% ipython --no-banner

In [1]: import numpy as np

In [2]: np.set_printoptions(suppress=True, linewidth=140)

In [3]: tidy = lambda a: np.round(a, 3) + 0

In [4]: data = np.load("run14.npy")

In [5]: tidy(data)
Out[5]: 
array([[-0.53 ,  0.817,  0.228],
       [-0.662, -0.566,  0.491],
       [ 0.53 ,  0.109,  0.841]])

In [6]: f = np.array([1, 3, 1])

In [7]: other = data + np.outer(f, np.eye(3)[0])

In [8]: print(np.linalg.matrix_rank(np.linalg.inv(other) - np.linalg.inv(data), tol=1e-8))
1

In [9]: tidy(other)
Out[9]: 
array([[ 0.47 ,  0.817,  0.228],
       [ 2.338, -0.566,  0.491],
       [ 1.53 ,  0.109,  0.841]])

In [10]: np.linalg.matrix_rank(other - data)
Out[10]: np.int64(1)

In [11]: q = data.astype(float).copy()

In [12]: for j in range(3):
    ...:     q[:, j] -= q[:, :j] @ (q[:, :j].T @ q[:, j])
    ...:     q[:, j] /= np.linalg.norm(q[:, j])
    ...: 

In [13]: tidy(q)
Out[13]: 
array([[-0.53 ,  0.817,  0.228],
       [-0.662, -0.566,  0.491],
       [ 0.53 ,  0.109,  0.841]])

In [14]: tidy(np.linalg.det(2 * data)), tidy(np.linalg.det(data))
Out[14]: (np.float64(8.0), np.float64(1.0))

In [15]: tidy(np.poly(data))
Out[15]: array([ 1.   ,  0.255, -0.255, -1.   ])

In [16]: arr = np.load("w.npy")

In [17]: arr
Out[17]: 
array([[ 4.308,  0.332, -1.188],
       [-2.022,  0.209,  0.934],
       [-1.086, -0.605,  0.762],
       [ 1.793, -0.009, -0.581],
       [ 2.552, -0.026, -0.528],
       [ 5.284,  0.029, -1.614],
       [ 6.229, -0.203, -2.637],
       [ 1.697,  0.463, -0.418],
       [ 1.048,  0.214, -0.823],
       [ 2.857, -0.018, -0.779],
       [-3.472,  0.674,  0.976]])

In [18]: left, s, vt = np.linalg.svd(arr, full_matrices=False)

In [19]: tidy(left.T @ left)
Out[19]: 
array([[1., 0., 0.],
       [0., 1., 0.],
       [0., 0., 1.]])

In [20]: tidy(s / s[0])
Out[20]: array([1.   , 0.098, 0.079])

In [21]: np.abs(left[:, 0]).round(6).argmax()
Out[21]: np.int64(6)

In [22]: tidy(np.cumsum(s ** 2) / np.sum(s ** 2))
Out[22]: array([0.984, 0.994, 1.   ])

In [23]: np.allclose(left * s @ vt, arr)
Out[23]: True

In [24]: tidy(left.T @ arr @ vt.T)
Out[24]: 
array([[11.79 ,  0.   ,  0.   ],
       [ 0.   ,  1.153,  0.   ],
       [ 0.   ,  0.   ,  0.931]])

In [25]: E = np.load("x.npy")

In [26]: E
Out[26]: 
array([[ 2.339,  0.43 , -0.32 ,  0.408],
       [ 0.43 ,  2.698,  0.4  , -0.234],
       [-0.32 ,  0.4  ,  1.255, -0.056],
       [ 0.408, -0.234, -0.056,  2.708]])

In [27]: x0 = np.array([2, 0, 0])

In [28]: tidy(np.linalg.norm(x0)), tidy(np.linalg.norm(data @ x0))
Out[28]: (np.float64(2.0), np.float64(2.0))

In [29]: [p for p in range(1, 25) if np.allclose(np.linalg.matrix_power(data, p), np.eye(3))]
Out[29]: []

In [30]: tidy(np.abs(np.linalg.eigvals(data)))
Out[30]: array([1., 1., 1.])

In [31]: tidy(np.sort(np.abs(np.degrees(np.angle(np.linalg.eigvals(data))))))
Out[31]: array([  0.   , 128.867, 128.867])

In [32]: 3 - np.linalg.matrix_rank(data - np.eye(3), tol=1e-8)
Out[32]: np.int64(1)
